$ ipython --no-banner

In [1]: import numpy as np

In [2]: import numpy.linalg as la

In [3]: np.set_printoptions(precision=2, suppress=True, linewidth=100)

In [4]: X = np.loadtxt("block9.csv", delimiter=",")

In [5]: X
Out[5]: 
array([[ 0.32, -1.71,  0.76, -0.44],
       [-1.71, -0.05,  0.51, -0.05],
       [ 0.76,  0.51, -0.04, -0.98],
       [-0.44, -0.05, -0.98, -0.23]])

In [6]: rng = np.random.default_rng(720283)

In [7]: idx = rng.permutation(4)

In [8]: idx
Out[8]: array([2, 0, 3, 1])

In [9]: out = X[idx][:, idx]

In [10]: round(la.det(out), 2), round(la.det(X[idx]), 2)
Out[10]: (np.float64(4.01), np.float64(-4.01))

In [11]: np.sort(np.abs(la.eigvals(out)))
Out[11]: array([1., 1., 2., 2.])

In [12]: np.allclose(out, X)
Out[12]: False

In [13]: np.trace(X)
Out[13]: np.float64(0.0)

In [14]: (X - X.T) / 2
Out[14]: 
array([[0., 0., 0., 0.],
       [0., 0., 0., 0.],
       [0., 0., 0., 0.],
       [0., 0., 0., 0.]])

In [15]: np.allclose(X, X.T)
Out[15]: True

In [16]: (X + X.T) / 2
Out[16]: 
array([[ 0.32, -1.71,  0.76, -0.44],
       [-1.71, -0.05,  0.51, -0.05],
       [ 0.76,  0.51, -0.04, -0.98],
       [-0.44, -0.05, -0.98, -0.23]])

In [17]: vec = np.array([0, 2, 3, 0])

In [18]: h = np.maximum(X @ vec, 0)

In [19]: X * (h > 1e-9)[:, None]
Out[19]: 
array([[ 0.  , -0.  ,  0.  , -0.  ],
       [-1.71, -0.05,  0.51, -0.05],
       [ 0.76,  0.51, -0.04, -0.98],
       [-0.  , -0.  , -0.  , -0.  ]])

In [20]: X.T @ h
Out[20]: array([-1.76,  0.39,  0.69, -0.95])

In [21]: np.maximum(X @ (3 * vec), 0)
Out[21]: array([0.  , 4.29, 2.7 , 0.  ])

In [22]: np.flatnonzero(h > 1e-9)
Out[22]: array([1, 2])

In [23]: h
Out[23]: array([0.  , 1.43, 0.9 , 0.  ])

In [24]: round(np.einsum("ij,ji->", X, X), 2)
Out[24]: np.float64(10.0)

In [25]: round(float(la.det(X.T)), 2)
Out[25]: 4.01

In [26]: round(float(la.eigvals(X).sum().real), 2)
Out[26]: -0.0

In [27]: np.round(la.det(X[::-1]), 2)
Out[27]: np.float64(4.01)

In [28]: P = np.triu(np.array([[0, 0, 9, 9], [5, 7, 4, 0], [9, 8, 2, 9], [4, 5, 5, 4]]), 1) + np.eye(4)

In [29]: out = P @ X @ la.inv(P)

In [30]: round(float(np.trace(out)), 2), np.trace(X)
Out[30]: (0.0, np.float64(0.0))

In [31]: arr = np.array([[3, -2, 3, -1, -2, -1],
    ...:     [3, 1, 2, 0, 0, 0],
    ...:     [3, -2, 3, -3, -1, -1],
    ...:     [2, 1, 2, 3, -3, 3],
    ...:     [1, -1, 2, -1, 1, -3],
    ...:     [-2, -3, 2, 3, 3, 1]]) * (rng.random((6, 6)) < 0.3)

In [32]: arr
Out[32]: 
array([[ 0,  0,  0, -1,  0,  0],
       [ 0,  0,  0,  0,  0,  0],
       [ 0,  0,  0,  0,  0,  0],
       [ 2,  0,  0,  3,  0,  0],
       [ 0,  0,  2,  0,  0,  0],
       [ 0,  0,  0,  3,  0,  0]])

In [33]: (arr != 0).astype(int)
Out[33]: 
array([[0, 0, 0, 1, 0, 0],
       [0, 0, 0, 0, 0, 0],
       [0, 0, 0, 0, 0, 0],
       [1, 0, 0, 1, 0, 0],
       [0, 0, 1, 0, 0, 0],
       [0, 0, 0, 1, 0, 0]])

In [34]: arr @ arr
Out[34]: 
array([[-2,  0,  0, -3,  0,  0],
       [ 0,  0,  0,  0,  0,  0],
       [ 0,  0,  0,  0,  0,  0],
       [ 6,  0,  0,  7,  0,  0],
       [ 0,  0,  0,  0,  0,  0],
       [ 6,  0,  0,  9,  0,  0]])

In [35]: (la.matrix_power((arr != 0) + (arr.T != 0) + np.eye(6), 6) > 0).astype(int)
Out[35]: 
array([[1, 0, 0, 1, 0, 1],
       [0, 1, 0, 0, 0, 0],
       [0, 0, 1, 0, 1, 0],
       [1, 0, 0, 1, 0, 1],
       [0, 0, 1, 0, 1, 0],
       [1, 0, 0, 1, 0, 1]])

In [36]: np.flatnonzero(la.matrix_power((arr != 0) + (arr.T != 0) + np.eye(6), 6)[2])
Out[36]: array([2, 4])

In [37]: def softmax(z):
    ...:     e = np.exp(z - z.max(axis=-1, keepdims=True))
    ...:     return e / e.sum(axis=-1, keepdims=True)
    ...: 

In [38]: softmax(arr[1])
Out[38]: array([0.17, 0.17, 0.17, 0.17, 0.17, 0.17])

In [39]: softmax(arr).sum(axis=1)
Out[39]: array([1., 1., 1., 1., 1., 1.])

In [40]: softmax(arr[1] + 2)
Out[40]: array([0.17, 0.17, 0.17, 0.17, 0.17, 0.17])

In [41]: scores = arr @ arr.T / np.sqrt(6)

In [42]: np.round(softmax(scores + np.triu(np.full(scores.shape, -np.inf), 1)), 2) + 0
Out[42]: 
array([[1.  , 0.  , 0.  , 0.  , 0.  , 0.  ],
       [0.5 , 0.5 , 0.  , 0.  , 0.  , 0.  ],
       [0.33, 0.33, 0.33, 0.  , 0.  , 0.  ],
       [0.  , 0.  , 0.  , 0.99, 0.  , 0.  ],
       [0.11, 0.11, 0.11, 0.11, 0.56, 0.  ],
       [0.  , 0.01, 0.01, 0.48, 0.01, 0.48]])

In [43]: softmax(scores)[1] @ arr
Out[43]: array([0.33, 0.  , 0.33, 0.83, 0.  , 0.  ])

In [44]: np.round(softmax(scores), 2) + 0
Out[44]: 
array([[0.3 , 0.2 , 0.2 , 0.06, 0.2 , 0.06],
       [0.17, 0.17, 0.17, 0.17, 0.17, 0.17],
       [0.17, 0.17, 0.17, 0.17, 0.17, 0.17],
       [0.  , 0.  , 0.  , 0.83, 0.  , 0.16],
       [0.1 , 0.1 , 0.1 , 0.1 , 0.51, 0.1 ],
       [0.  , 0.01, 0.01, 0.48, 0.01, 0.48]])

In [45]: K = np.load("dump.npy")

In [46]: K
Out[46]: 
array([[5., 1., 0., 0., 0., 0., 0.],
       [0., 5., 1., 0., 0., 0., 0.],
       [0., 0., 5., 1., 0., 0., 0.],
       [0., 0., 0., 5., 1., 0., 0.],
       [0., 0., 0., 0., 5., 1., 0.],
       [0., 0., 0., 0., 0., 5., 1.],
       [0., 0., 0., 0., 0., 0., 5.]])

In [47]: # triangular, det is the product of the diagonal

In [48]: f, r1 = K[6], K[5]

In [49]: f @ r1
Out[49]: np.float64(5.0)

In [50]: f @ f
Out[50]: np.float64(25.0)

In [51]: p = (f @ r1) / (f @ f) * f

In [52]: (r1 - p) @ f
Out[52]: np.float64(0.0)

In [53]: round(float(la.norm(f + r1) ** 2 + la.norm(f - r1) ** 2), 2)
Out[53]: 102.0

In [54]: np.outer(f, r1)
Out[54]: 
array([[ 0.,  0.,  0.,  0.,  0.,  0.,  0.],
       [ 0.,  0.,  0.,  0.,  0.,  0.,  0.],
       [ 0.,  0.,  0.,  0.,  0.,  0.,  0.],
       [ 0.,  0.,  0.,  0.,  0.,  0.,  0.],
       [ 0.,  0.,  0.,  0.,  0.,  0.,  0.],
       [ 0.,  0.,  0.,  0.,  0.,  0.,  0.],
       [ 0.,  0.,  0.,  0.,  0., 25.,  5.]])

In [55]: Q, Rm = la.qr(K)

In [56]: np.allclose(Rm.T @ Rm, K.T @ K)
Out[56]: True

In [57]: abs(Rm[0, 0]), round(float(la.norm(K[:, 0])), 2)
Out[57]: (np.float64(5.0), 5.0)

In [58]: Q.shape, Rm.shape
Out[58]: ((7, 7), (7, 7))

In [59]: idx = rng.permutation(6)

In [60]: idx
Out[60]: array([2, 0, 3, 4, 5, 1])

In [61]: out = arr[idx][:, idx]

In [62]: np.sort(np.abs(la.eigvals(out)))
Out[62]: array([0., 0., 0., 0., 1., 2.])

In [63]: np.trace(out)
Out[63]: np.int64(3)

In [64]: out
Out[64]: 
array([[ 0,  0,  0,  0,  0,  0],
       [ 0,  0, -1,  0,  0,  0],
       [ 0,  2,  3,  0,  0,  0],
       [ 2,  0,  0,  0,  0,  0],
       [ 0,  0,  3,  0,  0,  0],
       [ 0,  0,  0,  0,  0,  0]])

In [65]: rk = la.matrix_rank(out)

In [66]: rk
Out[66]: np.int64(3)

In [67]: N = la.svd(out)[2][rk:].T

In [68]: out @ N
Out[68]: 
array([[0., 0., 0.],
       [0., 0., 0.],
       [0., 0., 0.],
       [0., 0., 0.],
       [0., 0., 0.],
       [0., 0., 0.]])

In [69]: [int(la.matrix_rank(out[:i])) for i in range(1, len(out) + 1)]
Out[69]: [0, 1, 2, 3, 3, 3]

In [70]: [int(la.matrix_rank(out[:, :j + 1])) for j in range(6)]
Out[70]: [1, 2, 3, 3, 3, 3]

In [71]: W0 = np.loadtxt("w.csv", delimiter=",")

In [72]: W0
Out[72]: 
array([[-7.09, -1.39, -1.58,  1.29, -0.84,  0.41, -1.08, -0.04,  1.42],
       [-1.39,  1.95,  2.85, -4.09,  0.89,  2.13,  1.03,  1.53, -1.96],
       [-1.58,  2.85, -3.91, -1.99, -2.11,  1.82, -1.36,  3.1 , -0.37],
       [ 1.29, -4.09, -1.99, -1.35,  2.04, -0.84, -1.24,  0.25,  0.3 ],
       [-0.84,  0.89, -2.11,  2.04, -2.67, -0.58,  0.02, -1.33, -1.76],
       [ 0.41,  2.13,  1.82, -0.84, -0.58, -1.  , -2.89, -1.87,  0.66],
       [-1.08,  1.03, -1.36, -1.24,  0.02, -2.89, -2.78,  1.8 ,  0.53],
       [-0.04,  1.53,  3.1 ,  0.25, -1.33, -1.87,  1.8 ,  1.98,  2.5 ],
       [ 1.42, -1.96, -0.37,  0.3 , -1.76,  0.66,  0.53,  2.5 , -2.13]])

In [73]: out = W0 + rng.integers(-2, 3, (9, 8)) @ rng.integers(-2, 3, (8, 9))

In [74]: out
Out[74]: 
array([[ -6.09,  -7.39,  -7.58,  -7.71,   6.16,  11.41,  -6.08,   6.96,  -0.58],
       [ -9.39,   5.95,   4.85,  -4.09,   7.89,   3.13,  11.03,  -2.47, -13.96],
       [  5.42,  -3.15,  -5.91,  -3.99,   1.89,  11.82,  -2.36,  10.1 ,   2.63],
       [  9.29,  -6.09,   0.01, -11.35,   7.04,   9.16,  -4.24,  -1.75,   9.3 ],
       [ -0.84,  -2.11,  -5.11,   0.04,   2.33,   4.42,   0.02,   3.67,  -4.76],
       [ 12.41,   8.13,   5.82,   7.16,  -4.58,  -2.  ,   3.11,  -1.87,  12.66],
       [ -9.08,   4.03,  -4.36,  -2.24,   6.02,  -1.89,  -0.78,   0.8 , -11.47],
       [ -8.04,  -6.47,  -0.9 ,  -2.75,   3.67,  -1.87,  -6.2 ,   2.98,  -6.5 ],
       [  2.42,   2.04,   1.63,  -0.7 ,  -3.76,  -2.34,  -1.47,   0.5 ,   0.87]])

In [75]: np.abs(out - W0).sum(axis=1)
Out[75]: array([54., 48., 42., 51., 26., 53., 37., 46., 20.])

In [76]: f = np.array([0, 0, 2, 0, 1, 0, 1, 2, 1])

In [77]: out = W0 + np.outer(f, np.eye(9)[8])

In [78]: out
Out[78]: 
array([[-7.09, -1.39, -1.58,  1.29, -0.84,  0.41, -1.08, -0.04,  1.42],
       [-1.39,  1.95,  2.85, -4.09,  0.89,  2.13,  1.03,  1.53, -1.96],
       [-1.58,  2.85, -3.91, -1.99, -2.11,  1.82, -1.36,  3.1 ,  1.63],
       [ 1.29, -4.09, -1.99, -1.35,  2.04, -0.84, -1.24,  0.25,  0.3 ],
       [-0.84,  0.89, -2.11,  2.04, -2.67, -0.58,  0.02, -1.33, -0.76],
       [ 0.41,  2.13,  1.82, -0.84, -0.58, -1.  , -2.89, -1.87,  0.66],
       [-1.08,  1.03, -1.36, -1.24,  0.02, -2.89, -2.78,  1.8 ,  1.53],
       [-0.04,  1.53,  3.1 ,  0.25, -1.33, -1.87,  1.8 ,  1.98,  4.5 ],
       [ 1.42, -1.96, -0.37,  0.3 , -1.76,  0.66,  0.53,  2.5 , -1.13]])

In [79]: la.matrix_rank(la.inv(out) - la.inv(W0), tol=1e-8)
Out[79]: np.int64(1)

In [80]: round(la.det(out) / la.det(W0), 2), round(1 + la.solve(W0, f)[8], 2)
Out[80]: (np.float64(1.25), np.float64(1.25))

In [81]: f, r1 = out[2], out[0]

In [82]: round(f @ r1, 2)
Out[82]: np.float64(17.03)

In [83]: p = (f @ r1) / (f @ f) * f

In [84]: p
Out[84]: array([-0.52,  0.94, -1.29, -0.65, -0.69,  0.6 , -0.45,  1.02,  0.54])

In [85]: r1 - p
Out[85]: array([-6.57, -2.33, -0.29,  1.94, -0.15, -0.19, -0.63, -1.06,  0.88])

In [86]: la.matrix_rank(np.outer(f, r1))
Out[86]: np.int64(1)

In [87]: E = np.array([[1, -4, 16, -64],
    ...:     [1, -3, 9, -27],
    ...:     [1, -2, 4, -8],
    ...:     [1, -1, 1, -1],
    ...:     [1, 0, 0, 0],
    ...:     [1, 1, 1, 1],
    ...:     [1, 2, 4, 8]])

In [88]: E
Out[88]: 
array([[  1,  -4,  16, -64],
       [  1,  -3,   9, -27],
       [  1,  -2,   4,  -8],
       [  1,  -1,   1,  -1],
       [  1,   0,   0,   0],
       [  1,   1,   1,   1],
       [  1,   2,   4,   8]])

In [89]: out = np.c_[E[:, :3] @ np.array([[9, 5, 4], [5, 5, 6], [3, 1, 6]]), np.array([0, 2, 1, 1, 2, 0, 0])]

In [90]: out
Out[90]: 
array([[37,  1, 76,  0],
       [21, -1, 40,  2],
       [11, -1, 16,  1],
       [ 7,  1,  4,  1],
       [ 9,  5,  4,  2],
       [17, 11, 16,  0],
       [31, 19, 40,  0]])

In [91]: la.matrix_rank(out)
Out[91]: np.int64(4)

In [92]: la.matrix_rank(np.c_[E, out])
Out[92]: np.int64(5)

In [93]: np.round(la.norm(out - E @ la.lstsq(E, out)[0], axis=0), 2) + 0
Out[93]: array([0.  , 0.  , 0.  , 1.54])

In [94]: np.round(la.lstsq(E, out[:, 0])[0], 2) + 0
Out[94]: array([9., 5., 3., 0.])

In [95]: left, sigma, VT = la.svd(E)

In [96]: np.argmax(sigma[:-1] / (sigma[1:] + 1e-6)) + 1
Out[96]: np.int64(1)

In [97]: sigma
Out[97]: array([72.88,  6.9 ,  2.67,  1.41])

In [98]: out = left[:, :1] @ np.diag(sigma[:1]) @ VT[:1]

In [99]: np.round(np.abs(E - out).max(), 2)
Out[99]: np.float64(5.71)

In [100]: la.matrix_rank(E, rtol=0.05)
Out[100]: np.int64(2)
